$ python3 -q
>>> import numpy as np
>>> import numpy.linalg as la
>>> np.set_printoptions(precision=4, suppress=True, linewidth=160)
>>> rd = lambda a: np.round(a, 4) + 0
>>> M = np.load("run5.npy")
>>> M
array([[  0,   4,   4,   4,   4,   0,   0,  -4,  -8,   4],
       [  0,   4,   4,   4,   4,   0,   0,  -4,  -8,   4],
       [  0,   3,   3,   3,   3,   0,   0,  -3,  -6,   3],
       [  0,   1,   1,   1,   1,   0,   0,  -1,  -2,   1],
       [  0,   4,   4,   4,   4,   0,   0,  -4,  -8,   4],
       [  0,   5,   5,   5,   5,   0,   0,  -5, -10,   5]])
>>> la.cond(M) > 100
np.True_
>>> [round(float(x), 4) for x in la.svd(M, compute_uv=False)[:3]]
[28.8097, 0.0, 0.0]
>>> other = M / la.norm(M, axis=1, keepdims=True)
>>> cov = other @ other.T
>>> rd(cov)
array([[1., 1., 1., 1., 1., 1.],
       [1., 1., 1., 1., 1., 1.],
       [1., 1., 1., 1., 1., 1.],
       [1., 1., 1., 1., 1., 1.],
       [1., 1., 1., 1., 1., 1.],
       [1., 1., 1., 1., 1., 1.]])
>>> rd(np.degrees(np.arccos(np.clip(cov[2, 1], -1, 1))))
np.float64(0.0)
>>> np.argwhere(np.triu(np.abs(cov) > 0.95, 1))
array([[0, 1],
       [0, 2],
       [0, 3],
       [0, 4],
       [0, 5],
       [1, 2],
       [1, 3],
       [1, 4],
       [1, 5],
       [2, 3],
       [2, 4],
       [2, 5],
       [3, 4],
       [3, 5],
       [4, 5]])
>>> rd(la.norm(other, axis=1))
array([1., 1., 1., 1., 1., 1.])
>>> (np.abs(cov) > 0.9).astype(int)
array([[1, 1, 1, 1, 1, 1],
       [1, 1, 1, 1, 1, 1],
       [1, 1, 1, 1, 1, 1],
       [1, 1, 1, 1, 1, 1],
       [1, 1, 1, 1, 1, 1],
       [1, 1, 1, 1, 1, 1]])
>>> rng = np.random.default_rng(8534)
>>> other = M + rng.integers(-2, 3, (6, 1)) @ rng.integers(-2, 3, (1, 10))
>>> other
array([[  2,   0,   2,   4,   2,   0,  -2,  -4,  -8,   2],
       [ -2,   8,   6,   4,   6,   0,   2,  -4,  -8,   6],
       [  1,   1,   2,   3,   2,   0,  -1,  -3,  -6,   2],
       [ -2,   5,   3,   1,   3,   0,   2,  -1,  -2,   3],
       [ -2,   8,   6,   4,   6,   0,   2,  -4,  -8,   6],
       [  2,   1,   3,   5,   3,   0,  -2,  -5, -10,   3]])
>>> np.abs(other - M).sum(axis=1)
array([14, 14,  7, 14, 14, 14])
>>> la.matrix_rank(other - M, tol=1e-8)
np.int64(1)
>>> la.lstsq(M[:-1].T, M[-1])[2]
np.int32(1)
>>> np.allclose(M[:-1].T @ la.lstsq(M[:-1].T, M[-1])[0], M[-1])
True
>>> np.abs(np.diag(la.qr(M)[1])) > 1e-9
array([False,  True, False, False, False, False])
>>> left, sv, VT = la.svd(M)
>>> rd(sv)
array([28.8097,  0.    ,  0.    ,  0.    ,  0.    ,  0.    ])
>>> other = left[:, :1] @ np.diag(sv[:1]) @ VT[:1]
>>> rd(np.abs(M - other).max())
np.float64(0.0)
>>> rd(other)
array([[  0.,   4.,   4.,   4.,   4.,   0.,   0.,  -4.,  -8.,   4.],
       [  0.,   4.,   4.,   4.,   4.,   0.,   0.,  -4.,  -8.,   4.],
       [  0.,   3.,   3.,   3.,   3.,   0.,   0.,  -3.,  -6.,   3.],
       [  0.,   1.,   1.,   1.,   1.,   0.,   0.,  -1.,  -2.,   1.],
       [  0.,   4.,   4.,   4.,   4.,   0.,   0.,  -4.,  -8.,   4.],
       [  0.,   5.,   5.,   5.,   5.,   0.,   0.,  -5., -10.,   5.]])
>>> rd(la.norm(M - other, 2)), rd(sv[1])
(np.float64(0.0), np.float64(0.0))
>>> J = np.load("layer4.npy")
>>> rd(J)
array([[-10.8246,  21.2964, -17.5797,  -4.5924,  19.8381,  28.0664],
       [ 10.9434,  13.3508,   5.7267,  22.2516,   4.4947,  -5.8675],
       [ 12.0356,   8.235 ,   5.4981,  18.568 ,   1.147 ,  -6.8404],
       [ -1.9808,   9.3449,   3.5706,  10.3818,  10.3011,  -1.6961],
       [  8.2984,   9.7669,   6.2318,  18.5294,   4.3536,  -6.7303],
       [ 17.0609,  16.5681,  -8.7133,  14.4221,   0.8419,  11.2044],
       [-11.5459, -17.4946,   8.515 , -11.1027,   2.9481, -11.4504],
       [ -6.0958,  -6.468 ,  -6.7684, -13.9091,   3.6569,   8.3708],
       [ -2.3754,  15.6738,  -7.6561,   4.6472,  12.6626,  13.3088],
       [  8.2434,  10.0166,  -6.614 ,   6.6585,   3.1989,   8.931 ],
       [  1.9186,  -8.5712, -11.9291, -16.2562,  -2.9777,  12.7336],
       [ -8.4645,  -3.4647,  -5.0395, -11.1461,   6.8679,   7.3228],
       [  4.0418,   7.6316,   4.2078,  12.7451,   5.7101,  -3.9282],
       [  6.0759,  16.5481,  -0.609 ,  16.3159,   8.5434,   3.3771],
       [-12.6803,  17.3549, -10.5776,  -2.099 ,  19.6848,  19.0953],
       [ -2.393 ,  -5.0209,   1.9151,  -2.713 ,   2.9755,  -2.5579],
       [ -8.4933,  -7.152 ,  -4.5404, -13.6014,   5.0342,   5.9653],
       [ -0.0465,  -2.2448,   8.4224,   6.7898,   3.6062, -10.3219],
       [  0.5594,  16.0334,   3.5175,  16.9219,  12.1564,  -0.726 ],
       [  2.397 ,  -8.626 ,  -5.4191,  -9.9505,  -2.6377,   4.7287],
       [  2.5597,  10.9134,   2.8507,  13.2943,   8.1928,  -1.3345],
       [  0.9576, -11.5934,   8.4152,  -0.0702,  -1.8481, -12.416 ],
       [ -0.858 ,   8.8725,  -3.1536,   4.2884,   8.6641,   6.1664],
       [-11.8915, -15.9488,  -0.9615, -18.9439,   2.99  ,   0.4385],
       [ -3.0434,  -4.498 ,   3.3531,  -1.2895,   3.8003,  -4.0773],
       [ -0.8469, -11.5586,   2.2188,  -6.7841,  -1.3357,  -4.5524],
       [ -5.1943, -15.5939,   2.167 , -12.2655,  -0.7006,  -4.5187]])
>>> cov = np.cov(J, rowvar=False)
>>> rd(np.corrcoef(J[:, 5], J[:, 1])[0, 1])
np.float64(0.4499)
>>> cov.shape
(6, 6)
>>> np.argwhere(np.triu(np.abs(np.corrcoef(J.T)) > 0.8, 1))
array([[2, 5]])
>>> rd(J.std(axis=0))
array([ 7.5635, 11.8902,  6.7933, 12.2289,  5.7966,  9.4841])
>>> rd(np.median(J, axis=0))
array([-0.8469,  7.6316,  1.9151, -0.0702,  3.8003, -0.726 ])
